$ python3 -q
>>> import numpy as np
>>> np.set_printoptions(suppress=True, linewidth=140)
>>> Y = np.array([[-3, 2, -2, 1, 1, 3, -1],
...     [-3, 2, 1, 0, 0, 2, -2],
...     [-3, -3, -3, 0, 2, 2, -3],
...     [-1, 3, 0, 3, 3, 1, -1],
...     [3, -1, -3, 3, -3, -3, 2],
...     [3, 2, -2, 0, -1, 1, -3],
...     [2, 2, 0, -1, 1, 1, -2]])
>>> A = Y.T @ Y
>>> A
array([[ 50,   1,  -3,   1, -22, -26,  12],
       [  1,  35,   6,   6,   8,  14, -12],
       [ -3,   6,  27, -11,   3,  -3,   9],
       [  1,   6, -11,  20,   0,  -4,   4],
       [-22,   8,   3,   0,  25,  19, -15],
       [-26,  14,  -3,  -4,  19,  29, -25],
       [ 12, -12,   9,   4, -15, -25,  32]])
>>> cov = A.T @ A
>>> cov
array([[ 3815,  -611,  -116,   261, -2325, -2753,  1929],
       [ -611,  1702,   177,   161,   922,  1280, -1184],
       [ -116,   177,   994,  -436,    78,  -130,   409],
       [  261,   161,  -436,   590,  -143,  -205,   149],
       [-2325,   922,    78,  -143,  1768,  2076, -1663],
       [-2753,  1280,  -130,  -205,  2076,  2724, -2333],
       [ 1929, -1184,   409,   149, -1663, -2333,  2259]])
>>> np.allclose(cov, cov.T)
True
>>> vals, evecs = np.linalg.eigh(cov)
>>> x0 = np.array([2, 2, 2, 0, 2, -1, 2])
>>> (np.sign(evecs[:, -1].round(6)) == np.sign(evecs[0, -1].round(6))).astype(int)
array([1, 0, 1, 1, 0, 0, 1])
>>> np.round(evecs * np.maximum(vals, 0) @ evecs.T, 2)
array([[ 3815.,  -611.,  -116.,   261., -2325., -2753.,  1929.],
       [ -611.,  1702.,   177.,   161.,   922.,  1280., -1184.],
       [ -116.,   177.,   994.,  -436.,    78.,  -130.,   409.],
       [  261.,   161.,  -436.,   590.,  -143.,  -205.,   149.],
       [-2325.,   922.,    78.,  -143.,  1768.,  2076., -1663.],
       [-2753.,  1280.,  -130.,  -205.,  2076.,  2724., -2333.],
       [ 1929., -1184.,   409.,   149., -1663., -2333.,  2259.]])
>>> Y = A / np.linalg.norm(A, axis=1, keepdims=True)
>>> cov = Y @ Y.T
>>> round(float(np.degrees(np.arccos(np.clip(cov[3, 6], -1, 1)))), 2)
82.58
>>> (cov - 2 * np.eye(7)).round(6).argmax(axis=1)
array([6, 5, 6, 0, 5, 4, 0])
>>> cov[3].round(2)
array([ 0.17,  0.16, -0.57,  1.  , -0.14, -0.16,  0.13])
>>> np.argwhere(np.triu(np.abs(cov) > 0.95, 1))
array([], shape=(0, 2), dtype=int64)
